$ python3 -q
>>> import numpy as np
>>> np.set_printoptions(suppress=True, linewidth=100)
>>> rnd = lambda a: np.round(a, 1) + 0
>>> W0 = np.load("a.npy")
>>> W0
array([[  6.1,  15.9,  -3.9,  16.1,   1.8,  -3.8,   2. ,  28.1,   8.4,  16.4,  -7.9,  -0.2,   3.9],
       [  3.1,   7.5,   7.1,   5. ,  -1.8,   6.6,  -0.9,   9.3,   7.2,   7.3,  -2.9,  -0.6,  11.7],
       [ -3. , -25.9,  -5.2, -20.8, -12.2, -14.2, -18.4, -19.2, -17.5, -20.8, -14.1,  -5.3,  -2. ],
       [ -2.8,  -7. ,  -7.6,  -5. ,   2.2,  -6.4,   1.1,  -9.3,  -7.2,  -8.5,   3. ,   1. , -11.9],
       [  3.5,  10.4,  10.2,   5.5,   1.3,   8.9,   2. ,  14.4,   7.6,  11.1,  -3.4,  -0.3,  11.9],
       [  0.2,  24.3,  17.7,  15.9,  12. ,  32.4,  22.1,   0.1,  23.4,  18.1,  27.6,   5.8,  10. ],
       [  2.7, -10.6, -13. ,  -0.9, -11.9, -15.2, -15. ,  -1.3,  -3. ,  -5.7, -13.5,  -4.9,   2. ],
       [  5.7,  42.8,  26.1,  30.1,  13.7,  38.6,  24.2,  28.3,  34.7,  37.3,  21.2,   5.8,  24. ],
       [  6.3,   4.4, -13. ,  12.7,  -6.7,  -9.9,  -6.8,  12.7,   7.9,   7.4,  -7.8,  -3.6,   4.1],
       [  6. ,  20. ,  -0.7,  22.1,   1.7,   8. ,   7.4,  17.6,  19.4,  19.4,   6.6,   0.8,   9.3],
       [  2.8,   6. ,   2.9,   9.1,  -4. ,  10.2,   0. ,  -1.4,  14.1,   7.3,   6. ,  -1.1,  12.3]])
>>> print(np.argsort(-np.linalg.norm(W0, axis=0).round(6), kind="stable")[:3])
[1 5 9]
>>> rnd(np.linalg.norm(W0, 2) / np.linalg.norm(W0))
np.float64(0.9)
>>> left, s, vt = np.linalg.svd(W0)
>>> np.argmax(s[:-1] / (s[1:] + 1e-6)) + 1
np.int64(4)
>>> B = left[:, :4] @ np.diag(s[:4]) @ vt[:4]
>>> rnd(np.linalg.norm(W0 - B, 2)), rnd(s[4])
(np.float64(1.4), np.float64(1.4))
>>> print(np.linalg.matrix_rank(B))
4
>>> np.linalg.matrix_rank(W0, rtol=0.05)
np.int64(4)
